$ python -q
>>> import numpy as np
>>> from numpy import linalg as LA
>>> np.set_printoptions(suppress=True, linewidth=140)
>>> data = np.loadtxt("a.csv", delimiter=",")
>>> print(data)
[[  1.  -1.  -5.  -2.   5.   1.  -3.]
 [ -1.  -4.  -9.  -4.   7.   2.   1.]
 [ -5.  -6. -11.   0.  10.   7.  -1.]
 [  0.  -9.  -7.  -5.   6.   5.  -5.]
 [  2.  -5.  -4.  -1.   7.   3.  -9.]
 [ -3.  -8.  -7.  -6.   2.   0. -14.]
 [ -4.  -4.  -7.  -1.   6.  -5.  -9.]
 [ -2.  -5.  -2.  -2.   5. -10.  -8.]
 [ -4.  -8.  -2.   2.   1.  -8. -11.]
 [ -6. -12.  -5.   7.   2.  -9. -12.]
 [ -7. -14.  -5.  11.   6.  -9.  -7.]
 [-12. -14.   0.   6.   1.  -6.  -8.]
 [-15.  -9.  -4.   7.   2. -11.  -3.]
 [-15.  -4.  -8.  12.   4. -14.  -7.]
 [-15.  -3. -11.   9.   5. -13.  -8.]
 [-13.   2. -15.   9.   1. -13.  -9.]
 [ -8.   4. -18.   7.  -1. -10. -10.]
 [-11.   7. -19.  12.   2. -12.  -8.]
 [-12.   9. -20.   8.  -3. -12.  -4.]
 [-16.   8. -23.  12.  -6. -16.  -5.]
 [-11.   9. -27.  15.  -4. -20.  -2.]
 [ -7.  11. -26.  16.  -9. -21.   3.]
 [-11.   7. -21.  18. -10. -16.   6.]
 [-16.   8. -24.  18. -11. -21.   3.]
 [-12.   8. -28.  18. -16. -25.  -1.]
 [-15.  13. -23.  16. -19. -27.   0.]
 [-14.  16. -19.  12. -20. -29.   3.]
 [-18.  15. -19.  14. -20. -28.   3.]
 [-13.  20. -19.   9. -19. -28.   7.]
 [ -8.  15. -24.   9. -24. -30.  10.]
 [-10.  16. -21.  12. -28. -35.   7.]
 [-12.  17. -19.   7. -23. -38.  12.]
 [-16.  13. -21.  10. -26. -43.  10.]
 [-15.  16. -19.   7. -26. -39.  15.]
 [-10.  21. -21.   3. -21. -38.  17.]
 [-14.  19. -17.  -1. -18. -42.  14.]
 [-17.  24. -18.  -5. -23. -43.  19.]
 [-15.  23. -15.  -4. -25. -47.  19.]
 [-12.  24. -18.  -3. -26. -52.  21.]
 [-15.  28. -15.   1. -29. -54.  22.]
 [-19.  24. -13.   1. -30. -58.  26.]
 [-22.  21. -15.   3. -32. -54.  22.]
 [-22.  24. -20.   8. -33. -55.  19.]
 [-26.  28. -18.   7. -30. -59.  19.]
 [-25.  33. -23.   7. -30. -60.  21.]]
>>> A2 = np.c_[data[:, :5] @ np.array([[0, 2, -2, 2, 0],
...     [-1, 1, 0, 2, 0],
...     [-2, -1, -1, 1, -2],
...     [0, 0, -1, -1, -1],
...     [0, 1, 2, 1, 2]]), np.array([0, 2, 1, -2, -2, -1, 0, 1, -1, 0, 1, 2, -1, -2, -2, -2, 0, -1, 2, 0, 1, 2, 2, -2, -2, 1, 0, 1, -2, -2, -1, 0, 0, -2, 1, 0, 0, -2, -1, 1, -2, 1, 1, 0, 1])]
>>> print(A2)
[[ 11.  11.  15.   2.  22.   0.]
 [ 22.  10.  29.  -8.  36.   2.]
 [ 28.   5.  41. -23.  42.   1.]
 [ 23.   4.  24. -14.  31.  -2.]
 [ 13.  10.  15.  -2.  23.  -2.]
 [ 22.  -5.  23. -21.  24.  -1.]
 [ 18.   1.  28. -16.  27.   0.]
 [  9.  -2.  18.  -9.  16.   1.]
 [ 12. -13.  10. -27.   4.  -1.]
 [ 22. -17.  14. -46.   7.   0.]
 [ 24. -17.  20. -52.  11.   1.]
 [ 14. -37.  20. -57.  -4.   2.]
 [ 17. -33.  31. -57.   5.  -1.]
 [ 20. -22.  34. -54.  12.  -2.]
 [ 25. -17.  42. -51.  23.  -2.]
 [ 28.  -8.  34. -45.  23.  -2.]
 [ 32.   5.  25. -34.  27.   0.]
 [ 31.   6.  33. -37.  30.  -1.]
 [ 31.   2.  30. -37.  26.   2.]
 [ 38.  -7.  31. -57.  22.   0.]
 [ 45.  10.  26. -50.  31.   1.]
 [ 41.  14.   6. -43.  18.   2.]
 [ 35.  -4.   5. -57.   4.   2.]
 [ 40. -11.  16. -69.   8.  -2.]
 [ 48.  -4.   2. -70.   6.  -2.]
 [ 33. -13.  -1. -62.  -8.   1.]
 [ 22. -13.  -5. -47. -14.   0.]
 [ 23. -22.   1. -59. -16.   1.]
 [ 18.  -6.  -2. -33.  -9.  -2.]
 [ 33.  -1. -17. -43.  -9.  -2.]
 [ 26. -11. -27. -49. -26.  -1.]
 [ 21. -11. -10. -39. -15.   0.]
 [ 29. -24.  -9. -63. -20.   0.]
 [ 22. -21. -10. -50. -21.  -2.]
 [ 21.   1.  -4. -23.  -3.   1.]
 [ 15. -10.  10. -24.  -1.   0.]
 [ 12. -15.  11. -22.  -5.   0.]
 [  7. -17.  -1. -20. -16.  -2.]
 [ 12.  -8.  -7. -17. -13.  -1.]
 [  2. -16. -14. -19. -29.   1.]
 [  2. -31. -10. -34. -35.  -2.]
 [  9. -40.  -8. -52. -37.   1.]
 [ 16. -33. -10. -57. -34.   1.]
 [  8. -36.   3. -51. -31.   0.]
 [ 13. -24.   6. -44. -21.   1.]]
>>> print(LA.matrix_rank(A2))
6
